In [1]: import numpy as np

In [2]: from numpy import linalg as LA

In [3]: np.set_printoptions(precision=4, suppress=True, linewidth=120)

In [4]: rnd = lambda a: np.round(a, 4) + 0

In [5]: arr = np.array([[-0.6, 0.1, 1.4],
   ...:     [-2.3, -0.9, -0.2],
   ...:     [-0.4, -0.6, 0.7],
   ...:     [-0.3, 1.3, -0.3]])

In [6]: arr[:, 2] *= 5

In [7]: arr
Out[7]: 
array([[-0.6,  0.1,  7. ],
       [-2.3, -0.9, -1. ],
       [-0.4, -0.6,  3.5],
       [-0.3,  1.3, -1.5]])

In [8]: # column 2 is much longer than the rest

In [9]: rng = np.random.default_rng(9943)

In [10]: z = rng.permutation(3)

In [11]: Y = arr[:, z] * rng.choice([-1, 1], 3)

In [12]: Y
Out[12]: 
array([[ 7. , -0.1, -0.6],
       [-1. ,  0.9, -2.3],
       [ 3.5,  0.6, -0.4],
       [-1.5, -1.3, -0.3]])

In [13]: left, _, vt = LA.svd(arr.T @ Y)

In [14]: rnd(LA.lstsq(arr, Y)[0])
Out[14]: 
array([[ 0.,  0.,  1.],
       [ 0., -1.,  0.],
       [ 1.,  0.,  0.]])

In [15]: rnd(left @ vt)
Out[15]: 
array([[ 0.,  0.,  1.],
       [ 0., -1.,  0.],
       [ 1.,  0.,  0.]])

In [16]: z
Out[16]: array([2, 1, 0])

In [17]: rnd(LA.norm(arr[2] - arr[3]))
Out[17]: np.float64(5.3498)

In [18]: rnd(LA.norm(arr, axis=0))
Out[18]: array([2.429 , 1.6941, 8.0312])

In [19]: arr[2] @ arr[3]
Out[19]: np.float64(-5.91)

In [20]: rnd(LA.norm(arr, axis=1))
Out[20]: array([7.0264, 2.6646, 3.5735, 2.0075])

In [21]: rnd(LA.norm(arr[2], 1)), rnd(LA.norm(arr[2], np.inf))
Out[21]: (np.float64(4.5), np.float64(3.5))

In [22]: q, V = LA.qr(arr[:, :2])[0], LA.qr(arr[:, 2:])[0]

In [23]: sigma = LA.svd(q.T @ V, compute_uv=False)

In [24]: (sigma > 0.9).sum()
Out[24]: np.int64(0)

In [25]: rnd(LA.norm(q @ q.T - V @ V.T, 2))
Out[25]: np.float64(1.0)

In [26]: rnd(sigma)
Out[26]: array([0.1941])

In [27]: Y = np.c_[arr[:, :1] @ np.array([[2]]), np.array([-3, -2, -1, 0])]

In [28]: Y
Out[28]: 
array([[-1.2, -3. ],
       [-4.6, -2. ],
       [-0.8, -1. ],
       [-0.6,  0. ]])

In [29]: LA.matrix_rank(Y)
Out[29]: np.int64(2)

In [30]: rnd(LA.norm(LA.qr(arr)[0].T @ Y, axis=0) ** 2 / ((Y ** 2).sum(axis=0) + 1e-12))
Out[30]: array([1.    , 0.9861])

In [31]: rnd(LA.lstsq(arr, Y[:, 0])[0])
Out[31]: array([2., 0., 0.])

In [32]: arr @ arr
---------------------------------------------------------------------------
ValueError                                Traceback (most recent call last)
Cell In[32], line 1
----> 1 arr @ arr

ValueError: matmul: Input operand 1 has a mismatch in its core dimension 0, with gufunc signature (n?,k),(k,m?)->(n?,m?) (size 4 is different from 3)

In [33]: gram = arr.T @ arr

In [34]: rnd(LA.eigvalsh(gram)[::-1])
Out[34]: array([64.7424,  6.5579,  1.9697])

In [35]: (arr @ arr.T).shape
Out[35]: (4, 4)

In [36]: rnd(np.diag(gram))
Out[36]: array([ 5.9 ,  2.87, 64.5 ])

In [37]: F = np.array([[0.0, 4.0, 6.0, 1.0],
    ...:     [4.0, 0.0, 0.0, 0.0],
    ...:     [6.0, 0.0, 0.0, 0.0],
    ...:     [1.0, 0.0, 0.0, 0.0]])

In [38]: left, sigma, vt = LA.svd(F)

In [39]: V = vt[:(sigma > 1e-8).sum()]

In [40]: x0 = F[0] + 2 * F[3] + rng.integers(2) * np.eye(4)[3]

In [41]: x0
Out[41]: array([2., 4., 6., 1.])

In [42]: rnd(np.diag(V.T @ V))
Out[42]: array([1.    , 0.3019, 0.6792, 0.0189])

In [43]: rank = LA.matrix_rank(F)

In [44]: rank
Out[44]: np.int64(2)

In [45]: N = LA.svd(F)[2][rank:].T

In [46]: [int(LA.matrix_rank(F[:, :j + 1])) for j in range(4)]
Out[46]: [1, 2, 2, 2]

In [47]: [int(LA.matrix_rank(F[:i])) for i in range(1, len(F) + 1)]
Out[47]: [1, 2, 2, 2]

In [48]: T = np.stack([F, 2 * F, F[::-1]])

In [49]: (T @ F.T).shape
Out[49]: (3, 4, 4)

In [50]: LA.matrix_rank(T)
Out[50]: array([2, 2, 2])

In [51]: rnd(LA.norm(T, axis=(1, 2)))
Out[51]: array([10.2956, 20.5913, 10.2956])

In [52]: T.sum(axis=0)
Out[52]: 
array([[ 1., 12., 18.,  3.],
       [18.,  0.,  0.,  0.],
       [22.,  0.,  0.,  0.],
       [ 3.,  4.,  6.,  1.]])

In [53]: np.allclose(F[:-1].T @ LA.lstsq(F[:-1].T, F[-1])[0], F[-1])
Out[53]: True

In [54]: LA.matrix_rank(F, rtol=0.1)
Out[54]: np.int64(2)

In [55]: mat = np.load("case14.npy")

In [56]: mat
Out[56]: 
array([[ 1, -2,  4, -8],
       [ 1, -1,  1, -1],
       [ 1,  0,  0,  0]])

In [57]: Y = np.array([[1, 2, 2], [2, 2, 2]])

In [58]: W2 = np.kron(Y, mat)

In [59]: rnd(LA.norm(W2, 2)), rnd(LA.norm(Y, 2) * LA.norm(mat, 2))
Out[59]: (np.float64(42.5176), np.float64(42.5176))

In [60]: def softmax(z):
    ...:     e = np.exp(z - z.max(axis=-1, keepdims=True))
    ...:     return e / e.sum(axis=-1, keepdims=True)
    ...: 

In [61]: rnd(softmax(mat[1] + -1))
Out[61]: array([0.4404, 0.0596, 0.4404, 0.0596])

In [62]: rnd(softmax(mat).sum(axis=1))
Out[62]: array([1., 1., 1.])

In [63]: att = mat @ mat.T / np.sqrt(4)

In [64]: rnd(softmax(att))
Out[64]: 
array([[1.    , 0.    , 0.    ],
       [0.995 , 0.0041, 0.0009],
       [0.3333, 0.3333, 0.3333]])

In [65]: rnd(softmax(att + np.triu(np.full(att.shape, -np.inf), 1)))
Out[65]: 
array([[1.    , 0.    , 0.    ],
       [0.9959, 0.0041, 0.    ],
       [0.3333, 0.3333, 0.3333]])

In [66]: softmax(att).round(6).argmax(axis=1)
Out[66]: array([0, 0, 0])

In [67]: rnd(softmax(att)[1] @ mat)
Out[67]: array([ 1.    , -1.9941,  3.9842, -7.9643])

In [68]: r0, r1 = mat[2], mat[0]

In [69]: r0 @ r1
Out[69]: np.int64(1)

In [70]: r0 @ r0
Out[70]: np.int64(1)

In [71]: pr = (r0 @ r1) / (r0 @ r0) * r0

In [72]: rnd(LA.norm(r0 + r1) ** 2 + LA.norm(r0 - r1) ** 2)
Out[72]: np.float64(172.0)

In [73]: LA.matrix_rank(np.outer(r0, r1))
Out[73]: np.int64(1)

In [74]: (r1 - pr) @ r0
Out[74]: np.float64(0.0)

In [75]: mat @ mat
---------------------------------------------------------------------------
ValueError                                Traceback (most recent call last)
Cell In[75], line 1
----> 1 mat @ mat

ValueError: matmul: Input operand 1 has a mismatch in its core dimension 0, with gufunc signature (n?,k),(k,m?)->(n?,m?) (size 3 is different from 4)

In [76]: gram = mat.T @ mat

In [77]: gram
Out[77]: 
array([[  3,  -3,   5,  -9],
       [ -3,   5,  -9,  17],
       [  5,  -9,  17, -33],
       [ -9,  17, -33,  65]])

In [78]: LA.matrix_rank(gram)
Out[78]: np.int64(3)

In [79]: W = np.array([[3, -3, 0, -2, -1, 1],
    ...:     [2, 3, 3, -2, 0, 3],
    ...:     [-2, -2, 3, 3, -3, 2],
    ...:     [3, 1, -2, -3, 1, -2]])

In [80]: c = np.array([-2, 0, 2, 2, 1, 1])

In [81]: H = np.maximum(mat @ W + c, 0)

In [82]: H
Out[82]: 
array([[ 0,  0, 24, 40,  0, 20],
       [ 0,  0,  4,  8,  0,  3],
       [ 1,  0,  2,  0,  0,  2]])

In [83]: LA.matrix_rank(H)
Out[83]: np.int64(3)

In [84]: W2 = np.array([[2, -1, 2],
    ...:     [0, 0, 2],
    ...:     [1, -2, -2],
    ...:     [1, 1, -2],
    ...:     [0, 0, 0],
    ...:     [0, -2, 1]])

In [85]: W @ W2
Out[85]: 
array([[  4,  -7,   5],
       [  5, -16,  11],
       [  2,  -5, -18],
       [  1,   2,  16]])

In [86]: H @ W2
Out[86]: 
array([[  64,  -48, -108],
       [  12,   -6,  -21],
       [   4,   -9,    0]])

In [87]: (H @ W2).round(6).argmax(axis=1)
Out[87]: array([0, 0, 0])

In [88]: X = np.loadtxt("block12.csv", delimiter=",")

In [89]: X
Out[89]: 
array([[-3.6298, -0.0403,  0.0685],
       [ 0.8341,  0.1551, -0.0952],
       [-1.2413,  0.0001,  0.0016],
       [-1.3661, -0.0803, -0.1203],
       [ 0.9336,  0.1247, -0.0875],
       [-2.0952, -0.0872,  0.0793],
       [ 1.7171,  0.0997,  0.077 ],
       [-2.497 ,  0.0366, -0.1191],
       [-1.7069, -0.0411, -0.0904],
       [ 1.8693, -0.0233, -0.2206],
       [ 2.8881, -0.0459,  0.0013],
       [-0.0523, -0.1304, -0.0613],
       [-3.2542, -0.0398,  0.02  ],
       [-2.2462,  0.0617,  0.0994]])

In [90]: # column 0 is much longer than the rest

In [91]: W2 = X[[6, 4]].astype(float)

In [92]: for _ in range(4):
    ...:     z = LA.norm(X[:, None] - W2, axis=-1).argmin(axis=1)
    ...:     W2 = np.array([X[z == j].mean(axis=0) for j in range(2)])
    ...: 

In [93]: z
Out[93]: array([1, 0, 1, 1, 0, 1, 0, 1, 1, 0, 0, 0, 1, 1])

In [94]: rnd(W2)
Out[94]: 
array([[ 1.365 ,  0.03  , -0.0644],
       [-2.2546, -0.0238, -0.0076]])

In [95]: np.abs(W2[1] - W2[0]).argmax()
Out[95]: np.int64(0)

In [96]: rnd(W2[1] - W2[0])
Out[96]: array([-3.6196, -0.0538,  0.0568])

In [97]: m1 = np.load("dump.npy")

In [98]: m1
Out[98]: 
array([[ 1, -1,  1, -1],
       [ 1,  0,  0,  0],
       [ 1,  1,  1,  1],
       [ 1,  2,  4,  8]])

In [99]: # row 3 dominates

In [100]: T = np.stack([m1, -1 * m1, m1[::-1]])

In [101]: T.sum(axis=0)
Out[101]: 
array([[ 1,  2,  4,  8],
       [ 1,  1,  1,  1],
       [ 1,  0,  0,  0],
       [ 1, -1,  1, -1]])

In [102]: T.shape
Out[102]: (3, 4, 4)

In [103]: LA.matrix_rank(T.reshape(3, -1))
Out[103]: np.int64(2)

In [104]: (T @ m1.T).shape
Out[104]: (3, 4, 4)

In [105]: Y = m1 / np.sqrt((m1 ** 2).mean(axis=1, keepdims=True))

In [106]: m1 - m1.mean(axis=1, keepdims=True)
Out[106]: 
array([[ 1.  , -1.  ,  1.  , -1.  ],
       [ 0.75, -0.25, -0.25, -0.25],
       [ 0.  ,  0.  ,  0.  ,  0.  ],
       [-2.75, -1.75,  0.25,  4.25]])

In [107]: Y[1]
Out[107]: array([2., 0., 0., 0.])

In [108]: rnd(softmax(X[6]))
Out[108]: array([0.7182, 0.1425, 0.1393])

In [109]: rnd(softmax(X[6] + 2))
Out[109]: array([0.7182, 0.1425, 0.1393])

In [110]: att = X @ X.T / np.sqrt(3)

In [111]: softmax(att).round(6).argmax(axis=1)
Out[111]: array([ 0, 10,  0,  0, 10,  0, 10,  0,  0, 10, 10,  0,  0,  0])

In [112]: left, sigma, vt = LA.svd(m1, full_matrices=False)

In [113]: rnd(sigma)
Out[113]: array([9.3803, 2.1135, 1.1175, 0.5417])

In [114]: rnd(left.T @ left)
Out[114]: 
array([[1., 0., 0., 0.],
       [0., 1., 0., 0.],
       [0., 0., 1., 0.],
       [0., 0., 0., 1.]])

In [115]: (sigma > 1e-8).sum()
Out[115]: np.int64(4)

In [116]: rnd(left.T @ m1 @ vt.T)
Out[116]: 
array([[9.3803, 0.    , 0.    , 0.    ],
       [0.    , 2.1135, 0.    , 0.    ],
       [0.    , 0.    , 1.1175, 0.    ],
       [0.    , 0.    , 0.    , 0.5417]])

In [117]: np.allclose(left * sigma @ vt, m1)
Out[117]: True

In [118]: LA.determinant(m1)
---------------------------------------------------------------------------
AttributeError                            Traceback (most recent call last)
Cell In[118], line 1
----> 1 LA.determinant(m1)

AttributeError: module 'numpy.linalg' has no attribute 'determinant'

In [119]: np.allclose(m1, m1.T)
Out[119]: False

In [120]: (m1 + m1.T) / 2
Out[120]: 
array([[1. , 0. , 1. , 0. ],
       [0. , 0. , 0.5, 1. ],
       [1. , 0.5, 1. , 2.5],
       [0. , 1. , 2.5, 8. ]])

In [121]: LA.matrix_power(m1, 3)
Out[121]: 
array([[-12, -18, -34, -66],
       [  0,  -2,  -2,  -8],
       [ 20,  18,  42,  66],
       [138, 156, 320, 558]])

In [122]: rnd(np.abs(LA.eigvals(m1)).max())
Out[122]: np.float64(8.3267)

In [123]: K = np.loadtxt("m.csv", delimiter=",")

In [124]: K
Out[124]: 
array([[ 0.,  0., -3.,  1.],
       [-1., -1., -4.,  0.],
       [ 3.,  3.,  0.,  4.]])

In [125]: left, sigma = LA.svd(K)
---------------------------------------------------------------------------
ValueError                                Traceback (most recent call last)
Cell In[125], line 1
----> 1 left, sigma = LA.svd(K)

ValueError: too many values to unpack (expected 2)

In [126]: left, sigma, vt = LA.svd(K, full_matrices=False)

In [127]: np.allclose(left * sigma @ vt, K)
Out[127]: True

In [128]: rnd(np.sqrt((sigma ** 2).sum())), rnd(LA.norm(K))
Out[128]: (np.float64(7.874), np.float64(7.874))

In [129]: rnd(left.T @ left)
Out[129]: 
array([[1., 0., 0.],
       [0., 1., 0.],
       [0., 0., 1.]])

In [130]: rnd(np.abs(vt[0]))
Out[130]: array([0.527 , 0.527 , 0.2108, 0.6325])

In [131]: rnd(sigma)
Out[131]: array([6.   , 5.099, 0.   ])

In [132]: rnd(sigma / sigma[0])
Out[132]: array([1.    , 0.8498, 0.    ])

In [133]: K @ K
---------------------------------------------------------------------------
ValueError                                Traceback (most recent call last)
Cell In[133], line 1
----> 1 K @ K

ValueError: matmul: Input operand 1 has a mismatch in its core dimension 0, with gufunc signature (n?,k),(k,m?)->(n?,m?) (size 3 is different from 4)

In [134]: gram = K.T @ K

In [135]: (K @ K.T).shape
Out[135]: (3, 3)

In [136]: data = np.array([[14, 6, 17], [6, -8, 2], [17, 2, -14]])

In [137]: data
Out[137]: 
array([[ 14,   6,  17],
       [  6,  -8,   2],
       [ 17,   2, -14]])

In [138]: # equal to its transpose

In [139]: w, V = LA.eigh(data)

In [140]: rnd(LA.eigvalsh(data + -1 * np.eye(3)))
Out[140]: array([-23.0657, -10.2181,  22.2838])

In [141]: rnd(LA.eigvalsh(data @ data))
Out[141]: array([ 84.9735, 486.893 , 542.1335])

In [142]: rnd(LA.svd(data, compute_uv=False))
Out[142]: array([23.2838, 22.0657,  9.2181])

In [143]: (w > 1e-8).sum(), (w < -1e-8).sum()
Out[143]: (np.int64(1), np.int64(2))
